$ python -q
>>> import numpy as np
>>> np.set_printoptions(suppress=True, linewidth=120)
>>> feats = np.loadtxt("a.csv", delimiter=",")
>>> feats
array([[2., 2., 2., 0.],
       [1., 0., 0., 0.],
       [0., 1., 0., 2.],
       [1., 1., 1., 2.]])
>>> np.round(np.poly(feats), 1) + 0
array([ 1., -4.,  0.,  2.,  4.])
>>> round(np.linalg.eigvals(feats).sum().real, 1)
np.float64(4.0)
>>> np.einsum("ii->", feats)
np.float64(4.0)
>>> other = feats / np.sqrt((feats ** 2).mean(axis=1, keepdims=True))
>>> np.round(feats - feats.mean(axis=1, keepdims=True), 1)
array([[ 0.5,  0.5,  0.5, -1.5],
       [ 0.8, -0.2, -0.2, -0.2],
       [-0.8,  0.2, -0.8,  1.2],
       [-0.2, -0.2, -0.2,  0.8]])
>>> other[3].round(1)
array([0.8, 0.8, 0.8, 1.5])
>>> m1 = np.loadtxt("x.csv", delimiter=",")
>>> m1
array([[ 6. , -3.9, -2.2,  1.9],
       [ 3.6, -5.6,  2.3,  3.7],
       [ 1.7, -6.2,  4.4,  2.8],
       [ 4.6, -6.5,  3.2,  2.3],
       [ 1.5, -4.7,  2.2,  8.3],
       [ 6.2, -5.6,  0.5,  4.5],
       [ 7.7, -5.9,  0. ,  0.1],
       [ 1.3, -6.4,  5.1,  5.1],
       [ 1.7, -6.6,  5.3,  4.4],
       [ 4.5, -4.3, -0.4,  4.7],
       [ 6. , -3.8, -2.3,  1.6],
       [ 7.6, -4.4, -2.4,  1.1],
       [ 4.1, -4.7,  0.5,  3.1],
       [ 4.7, -3.6, -1.9,  6.6]])
>>> labels = m1[:, 3] > np.median(m1[:, 3])
>>> r0 = m1[labels].mean(axis=0) - m1[~labels].mean(axis=0)
>>> ((m1 - m1.mean(axis=0)) @ r0 > 0).astype(int)
array([0, 1, 1, 0, 1, 0, 0, 1, 1, 1, 0, 0, 0, 1])
>>> r0.round(1)
array([-2. , -0.2,  1.7,  3.5])
>>> np.argsort(-np.abs(r0).round(6), kind="stable")
array([3, 0, 2, 1])
>>> other = np.c_[m1[:, :3] @ np.array([[-1, 2, -2], [3, 4, -3], [-2, -8, -5]]), np.array([-3, -1, 2, 0, 1, 2, 3, 3, -3, 3, -2, -3, -2, 3])]
>>> other.round(1)
array([[-13.3,  14. ,  10.7,  -3. ],
       [-25. , -33.6,  -1.9,  -1. ],
       [-29.1, -56.6,  -6.8,   2. ],
       [-30.5, -42.4,  -5.7,   0. ],
       [-20. , -33.4,   0.1,   1. ],
       [-24. , -14. ,   1.9,   2. ],
       [-25.4,  -8.2,   2.3,   3. ],
       [-30.7, -63.8,  -8.9,   3. ],
       [-32.1, -65.4, -10.1,  -3. ],
       [-16.6,  -5. ,   5.9,   3. ],
       [-12.8,  15.2,  10.9,  -2. ],
       [-16. ,  16.8,  10. ,  -3. ],
       [-19.2, -14.6,   3.4,  -2. ],
       [-11.7,  10.2,  10.9,   3. ]])
>>> np.round(np.linalg.lstsq(m1, other[:, 0])[0], 1) + 0
array([-1.,  3., -2.,  0.])
>>> np.round(np.linalg.norm(other - m1 @ np.linalg.lstsq(m1, other)[0], axis=0), 1) + 0
array([0. , 0. , 0. , 7.9])
>>> np.round(np.linalg.norm(np.linalg.qr(m1)[0].T @ other, axis=0) ** 2 / ((other ** 2).sum(axis=0) + 1e-12), 1)
array([1. , 1. , 1. , 0.2])
>>> np.linalg.matrix_rank(np.c_[m1, other])
np.int64(5)
>>> m1.reshape(2, -1)
array([[ 6. , -3.9, -2.2,  1.9,  3.6, -5.6,  2.3,  3.7,  1.7, -6.2,  4.4,  2.8,  4.6, -6.5,  3.2,  2.3,  1.5, -4.7,
         2.2,  8.3,  6.2, -5.6,  0.5,  4.5,  7.7, -5.9,  0. ,  0.1],
       [ 1.3, -6.4,  5.1,  5.1,  1.7, -6.6,  5.3,  4.4,  4.5, -4.3, -0.4,  4.7,  6. , -3.8, -2.3,  1.6,  7.6, -4.4,
        -2.4,  1.1,  4.1, -4.7,  0.5,  3.1,  4.7, -3.6, -1.9,  6.6]])
>>> T = m1.reshape(14, 2, -1)
>>> T[:, 0]
array([[ 6. , -3.9],
       [ 3.6, -5.6],
       [ 1.7, -6.2],
       [ 4.6, -6.5],
       [ 1.5, -4.7],
       [ 6.2, -5.6],
       [ 7.7, -5.9],
       [ 1.3, -6.4],
       [ 1.7, -6.6],
       [ 4.5, -4.3],
       [ 6. , -3.8],
       [ 7.6, -4.4],
       [ 4.1, -4.7],
       [ 4.7, -3.6]])
>>> T.transpose(1, 0, 2)
array([[[ 6. , -3.9],
        [ 3.6, -5.6],
        [ 1.7, -6.2],
        [ 4.6, -6.5],
        [ 1.5, -4.7],
        [ 6.2, -5.6],
        [ 7.7, -5.9],
        [ 1.3, -6.4],
        [ 1.7, -6.6],
        [ 4.5, -4.3],
        [ 6. , -3.8],
        [ 7.6, -4.4],
        [ 4.1, -4.7],
        [ 4.7, -3.6]],

       [[-2.2,  1.9],
        [ 2.3,  3.7],
        [ 4.4,  2.8],
        [ 3.2,  2.3],
        [ 2.2,  8.3],
        [ 0.5,  4.5],
        [ 0. ,  0.1],
        [ 5.1,  5.1],
        [ 5.3,  4.4],
        [-0.4,  4.7],
        [-2.3,  1.6],
        [-2.4,  1.1],
        [ 0.5,  3.1],
        [-1.9,  6.6]]])
>>> X = np.load("out12.npy")
>>> X
array([[-2.,  0.,  0.,  0.,  0., -3.,  0., -3., -3.],
       [ 0., -2.,  0.,  0.,  0.,  0.,  0.,  0.,  0.],
       [ 0.,  0., -2., -3., -3.,  0., -3.,  0.,  0.],
       [ 0.,  0., -3., -2., -3.,  0., -3.,  0.,  0.],
       [ 0.,  0., -3., -3., -2.,  0., -3.,  0.,  0.],
       [-3.,  0.,  0.,  0.,  0., -2.,  0., -3., -3.],
       [ 0.,  0., -3., -3., -3.,  0., -2.,  0.,  0.],
       [-3.,  0.,  0.,  0.,  0., -3.,  0., -2., -3.],
       [-3.,  0.,  0.,  0.,  0., -3.,  0., -3., -2.]])
>>> # 3 groups of indices that never mix
>>> C2 = X.T @ X
>>> np.round(np.linalg.eigvalsh(C2)[::-1], 1)
array([121., 121.,   4.,   1.,   1.,   1.,   1.,   1.,   1.])
>>> C2
array([[31.,  0.,  0.,  0.,  0., 30.,  0., 30., 30.],
       [ 0.,  4.,  0.,  0.,  0.,  0.,  0.,  0.,  0.],
       [ 0.,  0., 31., 30., 30.,  0., 30.,  0.,  0.],
       [ 0.,  0., 30., 31., 30.,  0., 30.,  0.,  0.],
       [ 0.,  0., 30., 30., 31.,  0., 30.,  0.,  0.],
       [30.,  0.,  0.,  0.,  0., 31.,  0., 30., 30.],
       [ 0.,  0., 30., 30., 30.,  0., 31.,  0.,  0.],
       [30.,  0.,  0.,  0.,  0., 30.,  0., 31., 30.],
       [30.,  0.,  0.,  0.,  0., 30.,  0., 30., 31.]])
>>> np.round(np.linalg.svd(X, compute_uv=False) ** 2, 1)
array([121., 121.,   4.,   1.,   1.,   1.,   1.,   1.,   1.])
>>> np.diag(C2)
array([31.,  4., 31., 31., 31., 31., 31., 31., 31.])
